% ipython --no-banner

In [1]: import numpy as np

In [2]: np.set_printoptions(precision=2, suppress=True, linewidth=160, legacy="1.25")

In [3]: def tidy(a):
   ...:     return np.round(a, 2) + 0
   ...: 

In [4]: E = np.array([[-4, 0, -8, -10, -10, -2], [0, 0, 0, 0, 0, 0]])

In [5]: left, sigma, Vh = np.linalg.svd(E)

In [6]: V = Vh[:(sigma > 1e-8).sum()]

In [7]: rng = np.random.default_rng(9969)

In [8]: x = E[1] + -3 * E[0] + rng.integers(2) * np.eye(6)[2]

In [9]: print(x)
[12.  0. 25. 30. 30.  6.]

In [10]: print(tidy(np.linalg.norm(x - V.T @ V @ x)))
0.88

In [11]: print(np.linalg.matrix_rank(np.vstack([E, x])))
2

In [12]: print(tidy(np.diag(V.T @ V)))
[0.06 0.   0.23 0.35 0.35 0.01]

In [13]: arr = np.array([[3, 4, 5, 6, 7, 8],
    ...:     [9, 10, 11, 12, 13, 14],
    ...:     [15, 16, 17, 18, 19, 20],
    ...:     [21, 22, 23, 24, 25, 26],
    ...:     [27, 28, 29, 30, 31, 32],
    ...:     [33, 34, 35, 36, 37, 38],
    ...:     [39, 40, 41, 42, 43, 44]])

In [14]: # rows and columns are dependent

In [15]: r = np.linalg.matrix_rank(arr)

In [16]: print(r)
2

In [17]: null = np.linalg.svd(arr)[2][r:].T

In [18]: print([int(np.linalg.matrix_rank(arr[:i])) for i in range(1, len(arr) + 1)])
[1, 2, 2, 2, 2, 2, 2]

In [19]: print(null.shape)
(6, 4)

In [20]: print([int(np.linalg.matrix_rank(np.delete(arr, i, axis=0))) for i in range(7)])
[2, 2, 2, 2, 2, 2, 2]

In [21]: print([int(np.linalg.matrix_rank(arr[:, :j + 1])) for j in range(6)])
[1, 2, 2, 2, 2, 2]

In [22]: print(np.linalg.matrix_rank(arr.T @ arr), np.linalg.matrix_rank(arr @ arr.T))
2 2

In [23]: print(tidy(null @ null.T))
[[ 0.48 -0.38 -0.24 -0.1   0.05  0.19]
 [-0.38  0.7  -0.21 -0.12 -0.04  0.05]
 [-0.24 -0.21  0.82 -0.15 -0.12 -0.1 ]
 [-0.1  -0.12 -0.15  0.82 -0.21 -0.24]
 [ 0.05 -0.04 -0.12 -0.21  0.7  -0.38]
 [ 0.19  0.05 -0.1  -0.24 -0.38  0.48]]

In [24]: def softmax(z):
    ...:     e = np.exp(z - z.max(axis=-1, keepdims=True))
    ...:     return e / e.sum(axis=-1, keepdims=True)
    ...: 

In [25]: print(tidy(softmax(arr[4] + 2)))
[0.   0.01 0.03 0.09 0.23 0.63]

In [26]: print(tidy(softmax(10 * arr[4])))
[0. 0. 0. 0. 0. 1.]

In [27]: print(softmax(arr).sum(axis=1))
[1. 1. 1. 1. 1. 1. 1.]

In [28]: print(tidy(softmax(arr[4])))
[0.   0.01 0.03 0.09 0.23 0.63]

In [29]: scores = arr @ arr.T / np.sqrt(6)

In [30]: print(tidy(softmax(scores + np.triu(np.full(scores.shape, -np.inf), 1))))
[[1. 0. 0. 0. 0. 0. 0.]
 [0. 1. 0. 0. 0. 0. 0.]
 [0. 0. 1. 0. 0. 0. 0.]
 [0. 0. 0. 1. 0. 0. 0.]
 [0. 0. 0. 0. 1. 0. 0.]
 [0. 0. 0. 0. 0. 1. 0.]
 [0. 0. 0. 0. 0. 0. 1.]]

In [31]: print(tidy(softmax(scores)))
[[0. 0. 0. 0. 0. 0. 1.]
 [0. 0. 0. 0. 0. 0. 1.]
 [0. 0. 0. 0. 0. 0. 1.]
 [0. 0. 0. 0. 0. 0. 1.]
 [0. 0. 0. 0. 0. 0. 1.]
 [0. 0. 0. 0. 0. 0. 1.]
 [0. 0. 0. 0. 0. 0. 1.]]

In [32]: out = arr / np.sqrt((arr ** 2).mean(axis=1, keepdims=True))

In [33]: print(np.linalg.matrix_rank(out) == np.linalg.matrix_rank(arr))
True

In [34]: print(np.linalg.matrix_rank(arr - arr.mean(axis=1, keepdims=True)))
1

In [35]: print([round(float(x), 2) for x in np.linalg.svd(arr, compute_uv=False)[:3]])
[171.29, 5.03, 0.0]

In [36]: print(np.linalg.matrix_rank(arr, rtol=0.1))
1

In [37]: K = np.loadtxt("sample6.csv", delimiter=",")

In [38]: print(tidy(K))
[[ 0.01  0.04  0.01 -0.04 -0.06  0.06 -0.04]
 [ 0.04  0.11  0.04 -0.11 -0.19  0.19 -0.11]
 [ 0.01  0.04  0.01 -0.04 -0.06  0.06 -0.04]
 [-0.04 -0.11 -0.04  0.11  0.19 -0.19  0.11]
 [-0.06 -0.19 -0.06  0.19  0.32 -0.32  0.19]
 [ 0.06  0.19  0.06 -0.19 -0.32  0.32 -0.19]
 [-0.04 -0.11 -0.04  0.11  0.19 -0.19  0.11]]

In [39]: # row 2 repeats row 0

In [40]: vals, V = np.linalg.eigh(K)

In [41]: x = np.array([-2, 1, -3, 2, 3, 3, 2])

In [42]: print(tidy(V * np.maximum(vals, 0) @ V.T))
[[ 0.01  0.04  0.01 -0.04 -0.06  0.06 -0.04]
 [ 0.04  0.11  0.04 -0.11 -0.19  0.19 -0.11]
 [ 0.01  0.04  0.01 -0.04 -0.06  0.06 -0.04]
 [-0.04 -0.11 -0.04  0.11  0.19 -0.19  0.11]
 [-0.06 -0.19 -0.06  0.19  0.32 -0.32  0.19]
 [ 0.06  0.19  0.06 -0.19 -0.32  0.32 -0.19]
 [-0.04 -0.11 -0.04  0.11  0.19 -0.19  0.11]]

In [43]: print(tidy(np.linalg.eigvalsh(K[1:, 1:])))
[0.   0.   0.   0.   0.   0.99]

In [44]: print(tidy(x @ K @ x / (x @ x)), tidy(vals[0]), tidy(vals[-1]))
0.06 0.0 1.0

In [45]: print((np.sign(V[:, -1].round(6)) == np.sign(V[0, -1].round(6))).astype(int))
[1 1 1 0 0 1 0]

In [46]: mat = np.load("w.npy")

In [47]: print(mat)
[[ 0.  0.  0.  0.]
 [-6. -3. -3. -3.]
 [-6. -3. -3. -3.]
 [ 6.  3.  3.  3.]]

In [48]: left, sigma, Vh = np.linalg.svd(mat)

In [49]: print(tidy(sigma))
[13.75  0.    0.    0.  ]

In [50]: print(np.argmax(sigma[:-1] / (sigma[1:] + 1e-6)) + 1)
1

In [51]: out = left[:, :1] @ np.diag(sigma[:1]) @ Vh[:1]

In [52]: print(tidy(np.linalg.norm(mat - out, 2)), tidy(sigma[1]))
0.0 0.0

In [53]: print(np.linalg.matrix_rank(out))
1

In [54]: print(tidy(np.abs(mat - out).max()))
0.0

In [55]: print(np.linalg.matrix_rank(mat, rtol=0.05))
1

In [56]: left, sigma, Vh = np.linalg.svd(mat)

In [57]: V = Vh[:(sigma > 1e-8).sum()]

In [58]: x = mat[3] + -1 * mat[0] + rng.integers(2) * np.eye(4)[0]

In [59]: print(x)
[6. 3. 3. 3.]

In [60]: print(np.linalg.matrix_rank(np.vstack([mat, x])))
1

In [61]: print(tidy(np.diag(V.T @ V)))
[0.57 0.14 0.14 0.14]

In [62]: P = np.triu(np.array([[-1, 0, 1, -1], [-3, -2, 1, -2], [-2, -3, -3, 1], [-2, -2, 1, -2]]), 1) + np.eye(4)

In [63]: out = P @ mat @ np.linalg.inv(P)

In [64]: print(tidy(np.poly(out)))
[1. 3. 0. 0. 0.]

In [65]: print(tidy(np.linalg.det(out)))
0.0

In [66]: print(P @ mat - mat @ P)
[[-12.  -6.  -6.  -6.]
 [-18.  -9.   0. -18.]
 [  6.   3.  12.  -6.]
 [  0.   0.  -9.   9.]]

In [67]: print(tidy(mat @ np.linalg.pinv(mat) @ mat))
[[ 0.  0.  0.  0.]
 [-6. -3. -3. -3.]
 [-6. -3. -3. -3.]
 [ 6.  3.  3.  3.]]

In [68]: print(np.linalg.lstsq(mat[:-1].T, mat[-1])[2])
1

In [69]: print(np.unique(mat.round(6), axis=0).shape)
(3, 4)

In [70]: print(np.abs(np.diag(np.linalg.qr(mat)[1])) > 1e-9)
[ True False False False]

In [71]: print(np.allclose(mat[:-1].T @ np.linalg.lstsq(mat[:-1].T, mat[-1])[0], mat[-1]))
True

In [72]: data = np.cumsum(np.array([[-1, -2, -2, 1, 4],
    ...:     [-3, 1, 0, 0, 0],
    ...:     [-1, 4, 3, 5, -2],
    ...:     [5, -2, -3, 2, 5],
    ...:     [0, 0, -3, -2, 5],
    ...:     [4, 2, 0, -1, -1],
    ...:     [2, 5, -4, -5, 3],
    ...:     [1, -5, 1, -4, 3],
    ...:     [2, -3, -2, -2, 0],
    ...:     [0, 0, -2, 4, -2],
    ...:     [0, -2, -4, 5, -1],
    ...:     [5, 5, -4, -1, 2],
    ...:     [0, -4, 0, 4, 0],
    ...:     [-2, -3, -1, 4, 1],
    ...:     [1, -3, -5, -5, 4],
    ...:     [0, -2, 5, -3, 5],
    ...:     [-2, -1, -2, -2, 3],
    ...:     [-3, 3, -5, 0, 3],
    ...:     [5, 3, 3, -1, 3]]), axis=0)

In [73]: print(data)
[[ -1  -2  -2   1   4]
 [ -4  -1  -2   1   4]
 [ -5   3   1   6   2]
 [  0   1  -2   8   7]
 [  0   1  -5   6  12]
 [  4   3  -5   5  11]
 [  6   8  -9   0  14]
 [  7   3  -8  -4  17]
 [  9   0 -10  -6  17]
 [  9   0 -12  -2  15]
 [  9  -2 -16   3  14]
 [ 14   3 -20   2  16]
 [ 14  -1 -20   6  16]
 [ 12  -4 -21  10  17]
 [ 13  -7 -26   5  21]
 [ 13  -9 -21   2  26]
 [ 11 -10 -23   0  29]
 [  8  -7 -28   0  32]
 [ 13  -4 -25  -1  35]]

In [74]: out = np.c_[data[:, :3] @ np.array([[-1, 2, -1], [2, -3, 1], [-1, -1, 3]]), np.array([1, 3, 3, 3, 3, 3, 1, 2, 1, 0, 1, 3, 2, 2, 2, 3, 0, 2, 0])]

In [75]: print(out)
[[ -1   6  -7   1]
 [  4  -3  -3   3]
 [ 10 -20  11   3]
 [  4  -1  -5   3]
 [  7   2 -14   3]
 [  7   4 -16   3]
 [ 19  -3 -25   1]
 [  7  13 -28   2]
 [  1  28 -39   1]
 [  3  30 -45   0]
 [  3  40 -59   1]
 [ 12  39 -71   3]
 [  4  51 -75   2]
 [  1  57 -79   2]
 [ -1  73 -98   2]
 [-10  74 -85   3]
 [ -8  75 -90   0]
 [  6  65 -99   2]
 [  4  63 -92   0]]

In [76]: print(tidy(np.linalg.lstsq(data, out[:, 0])[0]))
[-1.  2. -1.  0.  0.]

In [77]: print(np.linalg.matrix_rank(np.c_[data, out]))
6

In [78]: print(tidy(np.linalg.norm(np.linalg.qr(data)[0].T @ out, axis=0) ** 2 / ((out ** 2).sum(axis=0) + 1e-12)))
[1.   1.   1.   0.75]

In [79]: print(np.linalg.matrix_rank(out))
4

In [80]: Z = out[[16, 10]].astype(float)

In [81]: for _ in range(7):
    ...:     lab = np.linalg.norm(out[:, None] - Z, axis=-1).argmin(axis=1)
    ...:     Z = np.array([out[lab == j].mean(axis=0) for j in range(2)])
    ...: 

In [82]: print(lab)
[1 1 1 1 1 1 1 1 1 1 0 0 0 0 0 0 0 0 0]

In [83]: print(np.bincount(lab))
[ 9 10]

In [84]: print(tidy(Z))
[[  1.22  59.67 -83.11   1.67]
 [  6.1    5.6  -17.1    2.  ]]

In [85]: print((mat + mat.T) / 2)
[[ 0. -3. -3.  3.]
 [-3. -3. -3.  0.]
 [-3. -3. -3.  0.]
 [ 3.  0.  0.  3.]]

In [86]: print(mat @ mat)
[[  0.   0.   0.   0.]
 [ 18.   9.   9.   9.]
 [ 18.   9.   9.   9.]
 [-18.  -9.  -9.  -9.]]

In [87]: print(tidy(np.linalg.det(mat)))
0.0

In [88]: print(np.trace(mat))
-3.0

In [89]: print(np.allclose(mat, mat.T))
False

In [90]: np.linalg.determinant(mat)
Traceback (most recent call last):
  Cell In[90], line 1
    np.linalg.determinant(mat)
AttributeError: module 'numpy.linalg' has no attribute 'determinant'


In [91]: out = data[0, 0] * data[1:] - np.outer(data[1:, 0], data[0])

In [92]: print(out)
[[  0  -7  -6   3  12]
 [  0 -13 -11  -1  18]
 [  0  -1   2  -8  -7]
 [  0  -1   5  -6 -12]
 [  0   5  13  -9 -27]
 [  0   4  21  -6 -38]
 [  0  11  22  -3 -45]
 [  0  18  28  -3 -53]
 [  0  18  30  -7 -51]
 [  0  20  34 -12 -50]
 [  0  25  48 -16 -72]
 [  0  29  48 -20 -72]
 [  0  28  45 -22 -65]
 [  0  33  52 -18 -73]
 [  0  35  47 -15 -78]
 [  0  32  45 -11 -73]
 [  0  23  44  -8 -64]
 [  0  30  51 -12 -87]]

In [93]: print(np.flatnonzero(~out.round(6).any(axis=1)))
[]

In [94]: J = np.load("dump.npy")

In [95]: print(J)
[[7 1 2 2 2]
 [2 2 1 2 2]
 [2 2 2 0 0]
 [1 1 1 7 0]
 [0 2 2 1 4]]

In [96]: out = J / np.sqrt((J ** 2).mean(axis=1, keepdims=True))

In [97]: print(tidy(J - J.mean(axis=1, keepdims=True)))
[[ 4.2 -1.8 -0.8 -0.8 -0.8]
 [ 0.2  0.2 -0.8  0.2  0.2]
 [ 0.8  0.8  0.8 -1.2 -1.2]
 [-1.  -1.  -1.   5.  -2. ]
 [-1.8  0.2  0.2 -0.8  2.2]]

In [98]: print(tidy(np.linalg.norm(out, axis=1)))
[2.24 2.24 2.24 2.24 2.24]

In [99]: lab = rng.permutation(5)

In [100]: out = J[:, lab] * rng.choice([-1, 1], 5)

In [101]: print(out)
[[-2  2  1  2 -7]
 [-2  2  2  1 -2]
 [ 0  0  2  2 -2]
 [ 0  7  1  1 -1]
 [-4  1  2  2  0]]

In [102]: left, _, Vh = np.linalg.svd(J.T @ out)

In [103]: print(tidy(np.linalg.lstsq(J, out)[0]))
[[ 0.  0.  0.  0. -1.]
 [ 0.  0.  1.  0.  0.]
 [ 0.  0.  0.  1.  0.]
 [ 0.  1.  0.  0.  0.]
 [-1.  0.  0.  0.  0.]]

In [104]: print(tidy(left @ Vh))
[[ 0.  0.  0.  0. -1.]
 [ 0.  0.  1.  0.  0.]
 [ 0.  0.  0.  1.  0.]
 [ 0.  1.  0.  0.  0.]
 [-1.  0.  0.  0.  0.]]

In [105]: out = J[0, 0] * J[1:] - np.outer(J[1:, 0], J[0])

In [106]: print(out)
[[ 0 12  3 10 10]
 [ 0 12 10 -4 -4]
 [ 0  6  5 47 -2]
 [ 0 14 14  7 28]]

In [107]: print(np.linalg.matrix_rank(out), np.linalg.matrix_rank(J))
4 5

In [108]: t3 = np.stack([out, 2 * out, out[::-1]])

In [109]: print(t3.shape)
(3, 4, 5)

In [110]: print(tidy(np.linalg.norm(t3, axis=(1, 2))))
[ 64.25 128.5   64.25]

In [111]: print(np.linalg.matrix_rank(t3.reshape(3, -1)))
2

In [112]: print(t3.sum(axis=0))
[[  0  50  23  37  58]
 [  0  42  35  35 -14]
 [  0  30  25 137 -10]
 [  0  54  45  31  94]]

In [113]: print((t3 @ out.T).shape)
(3, 4, 4)

In [114]: A = np.array([[-3, -2, -1, 0],
     ...:     [1, 2, 3, 4],
     ...:     [5, 6, 7, 8],
     ...:     [9, 10, 11, 12],
     ...:     [13, 14, 15, 16],
     ...:     [17, 18, 19, 20],
     ...:     [21, 22, 23, 24]])

In [115]: print(A)
[[-3 -2 -1  0]
 [ 1  2  3  4]
 [ 5  6  7  8]
 [ 9 10 11 12]
 [13 14 15 16]
 [17 18 19 20]
 [21 22 23 24]]

In [116]: print(np.linalg.lstsq(E[:-1].T, E[-1])[2])
1

In [117]: print(np.allclose(E[:-1].T @ np.linalg.lstsq(E[:-1].T, E[-1])[0], E[-1]))
True

In [118]: print(np.unique(E.round(6), axis=0).shape)
(2, 6)

In [119]: print(tidy(E @ np.linalg.pinv(E) @ E))
[[ -4.   0.  -8. -10. -10.  -2.]
 [  0.   0.   0.   0.   0.   0.]]

In [120]: print(np.abs(np.diag(np.linalg.qr(E)[1])) > 1e-9)
[ True False]
